% python3 -q
>>> import numpy as np
>>> import numpy.linalg as la
>>> np.set_printoptions(precision=2, suppress=True, linewidth=120)
>>> tidy = lambda a: np.round(a, 2) + 0
>>> mat = np.load("case12.npy")
>>> mat
array([[ 2,  0,  0],
       [ 1, -5,  0],
       [ 2, -3,  2]])
>>> # triangular
>>> mat @ mat
array([[ 4,  0,  0],
       [-3, 25,  0],
       [ 5,  9,  4]])
>>> tidy(np.sort(la.eigvals(mat)))
array([-5.,  2.,  2.])
>>> M2 = mat[0, 0] * mat[1:] - np.outer(mat[1:, 0], mat[0])
>>> M2
array([[  0, -10,   0],
       [  0,  -6,   4]])
>>> print(np.flatnonzero(~M2.round(6).any(axis=1)))
[]
>>> M2 = mat / la.norm(mat, axis=1, keepdims=True)
>>> C2 = M2 @ M2.T
>>> np.argwhere(np.triu(np.abs(C2) > 0.95, 1))
array([], shape=(0, 2), dtype=int64)
>>> print(tidy(C2[0]))
[1.   0.2  0.49]
>>> w, V = la.eig(mat)
>>> tidy(np.sort(la.eigvals(la.inv(mat))))
array([-0.2,  0.5,  0.5])
>>> print(w)
[ 2. -5.  2.]
>>> print(np.prod(w))
-20.0
>>> Q, r_ = la.qr(mat)
>>> print(tidy(r_))
[[-3.    3.67 -1.33]
 [ 0.    4.53 -0.25]
 [ 0.    0.    1.47]]
>>> tidy(Q.T @ Q)
array([[1., 0., 0.],
       [0., 1., 0.],
       [0., 0., 1.]])
>>> X = np.array([[-0.2, 0.4, 0.5, -0.8, -1.3, -1.9],
...     [-0.6, 2.3, 1.1, 0.8, -0.4, -0.1],
...     [-0.2, -0.3, 0.4, 0.5, -0.3, 0.0],
...     [0.2, 0.2, -0.8, 1.3, 1.4, -0.2],
...     [1.3, 0.5, 0.2, 1.2, 0.1, -0.7],
...     [-0.9, 1.5, -0.4, -0.2, 1.9, -1.1]])
>>> X[:, 0] *= 20
>>> X
array([[ -4. ,   0.4,   0.5,  -0.8,  -1.3,  -1.9],
       [-12. ,   2.3,   1.1,   0.8,  -0.4,  -0.1],
       [ -4. ,  -0.3,   0.4,   0.5,  -0.3,   0. ],
       [  4. ,   0.2,  -0.8,   1.3,   1.4,  -0.2],
       [ 26. ,   0.5,   0.2,   1.2,   0.1,  -0.7],
       [-18. ,   1.5,  -0.4,  -0.2,   1.9,  -1.1]])
>>> # column 0 dominates
>>> x0 = np.array([-4, 4, -1, 2, 3, 2])
>>> y = X @ x0
>>> tidy(y)
array([   7.8,   56.3,   14.5,   -8. , -100.9,   81.5])
>>> tidy(la.solve(X, y + X[:, 2]))
array([-4.,  4.,  0.,  2.,  3.,  2.])
>>> tidy(la.solve(X, y))
array([-4.,  4., -1.,  2.,  3.,  2.])
>>> print(tidy(la.solve(X, X[:, 0])))
[1. 0. 0. 0. 0. 0.]
>>> tidy(la.solve(X.T, X[3]))
array([0., 0., 0., 1., 0., 0.])
